% ipython --no-banner

In [1]: import numpy as np

In [2]: np.set_printoptions(precision=1, suppress=True, linewidth=120)

In [3]: feats = np.load("m.npy")

In [4]: print(feats.round(1) + 0)
[[ 0.4  0.1 -0.4  0.6 -0.5  0.2]
 [ 0.   0.5  0.5  0.6  0.3 -0.3]
 [ 0.3  0.6  0.2 -0.5 -0.2  0.4]
 [ 0.6 -0.3  0.4 -0.1 -0.4 -0.5]
 [ 0.5  0.3 -0.6 -0.2  0.4 -0.4]
 [-0.5  0.4 -0.2 -0.1 -0.5 -0.6]]

In [5]: cov = feats.T @ feats

In [6]: print(np.diag(cov))
[1. 1. 1. 1. 1. 1.]

In [7]: print(np.allclose(cov, cov.T))
True

In [8]: print(np.linalg.svd(feats, compute_uv=False) ** 2)
[1. 1. 1. 1. 1. 1.]

In [9]: print((feats @ feats.T).shape)
(6, 6)

In [10]: Z = np.array([[0.7, 0.2, -1.0, -1.3, 0.7, -0.1]])

In [11]: rng = np.random.default_rng(524231)

In [12]: m1 = np.array([[1],
    ...:     [-3],
    ...:     [-2],
    ...:     [1],
    ...:     [3],
    ...:     [2],
    ...:     [2],
    ...:     [-1],
    ...:     [-3],
    ...:     [-3],
    ...:     [-3],
    ...:     [0],
    ...:     [2]]) @ Z + 0.3 * rng.normal(size=(13, 6))

In [13]: print(m1.round(1) + 0)
[[ 0.3  1.  -1.  -1.2  0.2 -0.4]
 [-2.  -0.5  3.3  3.8 -2.2  0.7]
 [-1.6 -0.2  2.2  2.3 -1.9  0.4]
 [ 0.9  0.  -1.1 -0.8  0.3 -0.1]
 [ 2.5  0.7 -2.7 -4.   2.2 -0.2]
 [ 1.6  0.5 -2.4 -3.   1.4 -0.3]
 [ 2.   0.5 -2.  -2.4  1.6  0. ]
 [-1.  -0.2  0.4  1.3 -1.2  0.3]
 [-1.9 -0.8  2.5  4.2 -1.6  0.1]
 [-1.5 -0.5  2.9  3.9 -1.7  0.6]
 [-2.1 -0.8  3.2  4.  -2.6  0. ]
 [ 0.3  0.4 -0.2 -0.2  0.2 -0.3]
 [ 1.4  0.8 -2.  -2.3  1.4 -0.2]]

In [14]: print(np.round(m1 - m1[0], 1) + 0)
[[ 0.   0.   0.   0.   0.   0. ]
 [-2.3 -1.4  4.3  5.  -2.4  1.2]
 [-2.  -1.1  3.2  3.5 -2.1  0.9]
 [ 0.5 -1.  -0.2  0.4  0.1  0.4]
 [ 2.2 -0.3 -1.8 -2.8  2.   0.2]
 [ 1.3 -0.4 -1.4 -1.7  1.2  0.1]
 [ 1.7 -0.4 -1.  -1.2  1.4  0.5]
 [-1.3 -1.1  1.4  2.5 -1.4  0.7]
 [-2.2 -1.7  3.4  5.4 -1.8  0.5]
 [-1.8 -1.4  3.8  5.1 -1.9  1. ]
 [-2.4 -1.7  4.2  5.2 -2.8  0.4]
 [-0.1 -0.5  0.8  1.   0.   0.1]
 [ 1.  -0.2 -1.1 -1.   1.2  0.2]]

In [15]: print(m1.sum(axis=1))
[-1.1  3.2  1.2 -0.9 -1.6 -2.2 -0.2 -0.4  2.4  3.8  1.8  0.2 -1. ]

In [16]: print(m1.sum(axis=0))
[-1.1  1.1  3.2  5.5 -4.1  0.5]

In [17]: print(m1.shape)
(13, 6)

In [18]: print(round(np.abs(m1).max(), 1))
4.2

In [19]: print(np.unravel_index(np.abs(m1).argmax(), m1.shape))
(np.int64(8), np.int64(3))

In [20]: m1[13]
IndexError: index 13 is out of bounds for axis 0 with size 13


In [21]: np.zeros(13, 6)
TypeError: Cannot interpret '6' as a data type


In [22]: print(np.linalg.matrix_rank(m1, rtol=0.1))
1

In [23]: print(np.round(np.linalg.norm(m1, 2) / np.linalg.norm(m1), 1))
1.0

In [24]: print(np.abs(np.linalg.svd(m1)[2][-1]))
[0.5 0.3 0.3 0.1 0.4 0.7]

In [25]: print(np.linalg.cond(m1) > 100)
False

In [26]: print(np.argsort(-np.linalg.norm(m1, axis=0).round(6), kind="stable")[:3])
[3 2 4]

In [27]: x = np.array([1, 1, 0, -2, 2, 1])

In [28]: print([p for p in range(1, 25) if np.allclose(np.linalg.matrix_power(feats, p), np.eye(6))])
[]

In [29]: print(np.round(np.linalg.inv(feats), 1) + 0)
[[ 0.4  0.   0.3  0.6  0.5 -0.5]
 [ 0.1  0.5  0.6 -0.3  0.3  0.4]
 [-0.4  0.5  0.2  0.4 -0.6 -0.2]
 [ 0.6  0.6 -0.5 -0.1 -0.2 -0.1]
 [-0.5  0.3 -0.2 -0.4  0.4 -0.5]
 [ 0.2 -0.3  0.4 -0.5 -0.4 -0.6]]

In [30]: print(round(float(np.linalg.norm(x)), 1), np.round(np.linalg.norm(feats @ x), 1))
3.3 3.3

In [31]: dist = np.linalg.norm(m1[:, None] - m1[None], axis=-1)

In [32]: print(dist[:5, :5])
[[ 0.   7.7  5.7  1.3  4.4]
 [ 7.7  0.   2.   7.5 11.8]
 [ 5.7  2.   0.   5.7  9.9]
 [ 1.3  7.5  5.7  0.   4.4]
 [ 4.4 11.8  9.9  4.4  0. ]]

In [33]: print(np.linalg.norm(m1, axis=1))
[1.9 5.9 4.1 1.7 5.9 4.4 4.1 2.1 5.5 5.4 6.2 0.7 3.7]

In [34]: print(dist[11])
[1.4 6.4 4.6 1.4 5.5 4.  3.6 2.6 5.9 5.8 6.6 0.  3.3]

In [35]: labels = m1[:, 5] > np.median(m1[:, 5])

In [36]: r0 = m1[labels].mean(axis=0) - m1[~labels].mean(axis=0)

In [37]: print(np.argsort(-np.abs(r0).round(6), kind="stable"))
[3 2 0 4 1 5]

In [38]: print(r0)
[-1.7 -0.6  2.4  3.2 -1.6  0.6]

In [39]: A = np.load("test18.npy")

In [40]: print(A)
[[  3.  -2.   6.   7.]
 [ -2.   6. -12. -14.]
 [  6. -12.  38.  42.]
 [  7. -14.  42.  51.]]

In [41]: # symmetric, so the eigenvalues are real

In [42]: B = np.array([[1, -2, 3], [-3, 2, -1]])

In [43]: Z = np.kron(B, A)

In [44]: print(np.linalg.matrix_rank(Z))
8

In [45]: print(Z)
[[   3.   -2.    6.    7.   -6.    4.  -12.  -14.    9.   -6.   18.   21.]
 [  -2.    6.  -12.  -14.    4.  -12.   24.   28.   -6.   18.  -36.  -42.]
 [   6.  -12.   38.   42.  -12.   24.  -76.  -84.   18.  -36.  114.  126.]
 [   7.  -14.   42.   51.  -14.   28.  -84. -102.   21.  -42.  126.  153.]
 [  -9.    6.  -18.  -21.    6.   -4.   12.   14.   -3.    2.   -6.   -7.]
 [   6.  -18.   36.   42.   -4.   12.  -24.  -28.    2.   -6.   12.   14.]
 [ -18.   36. -114. -126.   12.  -24.   76.   84.   -6.   12.  -38.  -42.]
 [ -21.   42. -126. -153.   14.  -28.   84.  102.   -7.   14.  -42.  -51.]]

In [46]: W0 = np.load("run8.npy")

In [47]: print(W0)
[[-1.  0. -2. -2. -2.  0.]
 [ 0. -1.  0.  0.  0. -2.]
 [-2.  0. -1. -2. -2.  0.]
 [-2.  0. -2. -1. -2.  0.]
 [-2.  0. -2. -2. -1.  0.]
 [ 0. -2.  0.  0.  0. -1.]]

In [48]: print([round(float(np.linalg.det(W0[:i, :i])), 2) + 0 for i in range(1, 7)])
[-1.0, 1.0, 3.0, 5.0, 7.0, 21.0]

In [49]: print(round(float(np.linalg.eigvalsh(W0).min()), 1))
-7.0

In [50]: B = W0 + rng.integers(-2, 3, (6, 2)) @ rng.integers(-2, 3, (2, 6))

In [51]: print(B)
[[  1.   0.   0.  -1.  -1.  -2.]
 [ -4.  -1.  -4.  -2.  -2.   2.]
 [ -8.   4.  -1.  -6.  -2.   2.]
 [ -4.  -4. -10.  -1.  -6.   6.]
 [ -6.   4.   0.  -5.   0.   0.]
 [  1.   0.   4.   0.   2.  -4.]]

In [52]: print(np.linalg.matrix_rank(B - W0, tol=1e-8))
2

In [53]: print(round(np.abs(np.linalg.eigvals(B)).max(), 1))
11.9

In [54]: print((B - B.T) / 2)
[[ 0.   2.   4.   1.5  2.5 -1.5]
 [-2.   0.  -4.   1.  -3.   1. ]
 [-4.   4.   0.   2.  -1.  -1. ]
 [-1.5 -1.  -2.   0.  -0.5  3. ]
 [-2.5  3.   1.   0.5  0.  -1. ]
 [ 1.5 -1.   1.  -3.   1.   0. ]]

In [55]: print(np.allclose(B, B.T))
False

In [56]: print(round(np.linalg.det(B), 1))
-82.0

In [57]: data = np.loadtxt("x.csv", delimiter=",")

In [58]: print(data.round(1) + 0)
[[  0.   -1.8 -15.3  -3.8  -3.9  -2. ]
 [  0.   -1.5 -13.5  -3.1  -3.8  -1.9]
 [  0.   -1.4 -13.2  -3.   -3.7  -1.9]
 [  0.   -0.8  -9.9  -1.9  -3.3  -1.7]
 [  0.   -0.7  -9.3  -1.7  -3.3  -1.6]
 [  0.   -0.4  -8.   -1.3  -3.1  -1.5]
 [  0.   -0.1  -5.6  -0.6  -2.7  -1.3]
 [  0.    0.   -2.7   0.   -1.9  -1. ]
 [  0.    0.   -2.3   0.1  -1.7  -0.9]
 [  0.    0.   -2.1   0.1  -1.7  -0.8]
 [  0.   -0.1  -1.7   0.1  -1.4  -0.7]
 [  0.   -0.1  -1.7   0.1  -1.4  -0.7]
 [  0.   -0.1  -1.6   0.1  -1.4  -0.7]
 [  0.   -0.1  -0.6   0.1  -0.6  -0.3]
 [  0.   -0.1  -0.4   0.   -0.5  -0.2]
 [  0.   -0.1  -0.4   0.   -0.4  -0.2]
 [  0.    0.    0.    0.    0.    0. ]
 [  0.    0.1   0.1   0.    0.1   0.1]
 [  0.    0.4   0.5   0.1   0.5   0.2]
 [  0.    0.4   0.5   0.1   0.5   0.2]
 [  0.    1.3   1.7   0.5   1.1   0.5]
 [  0.    1.8   2.3   0.7   1.3   0.7]
 [  0.    2.8   3.5   1.3   1.7   0.8]
 [  0.    5.6   7.    3.    2.4   1.2]
 [  0.    7.3   9.3   4.2   2.7   1.3]
 [  0.   10.6  13.7   6.5   3.2   1.6]
 [  0.   15.2  20.1   9.9   3.7   1.9]
 [  0.   16.9  22.4  11.1   3.9   1.9]]

In [59]: print(np.linalg.matrix_rank(data, rtol=0.1))
2

In [60]: print([round(float(x), 1) for x in np.linalg.svd(data, compute_uv=False)[:3]])
[56.3, 15.1, 4.0]

In [61]: B = np.array([[2, 3, 1],
    ...:     [-1, -1, -1],
    ...:     [3, 1, -3],
    ...:     [-1, 0, 2],
    ...:     [-1, -1, -2],
    ...:     [0, 1, 1]])

In [62]: print(np.linalg.matrix_rank(np.vstack([data, B.T])))
6

In [63]: np.einsum("ij,ij->", data, B)
ValueError: operands could not be broadcast together with remapped shapes [original->remapped]: (28,6)->(28,6) (6,3)->(6,3) 


In [64]: K = np.loadtxt("w.csv", delimiter=",")

In [65]: print(K)
[[ 1.  4.  3.]
 [ 3. -1.  1.]
 [ 5.  4. -2.]]

In [66]: w, V = np.linalg.eig(K)

In [67]: print(np.sort(np.linalg.eigvals(K @ K)))
[11.8 20.6 35.6]

In [68]: print(np.round(K @ V[:, 0] - w[0] * V[:, 0], 1) + 0)
[0. 0. 0.]

In [69]: print(np.sort(np.linalg.eigvals(K.T)))
[-4.5 -3.4  6. ]

In [70]: print(np.sort(np.linalg.eigvals(np.linalg.inv(K))))
[-0.3 -0.2  0.2]
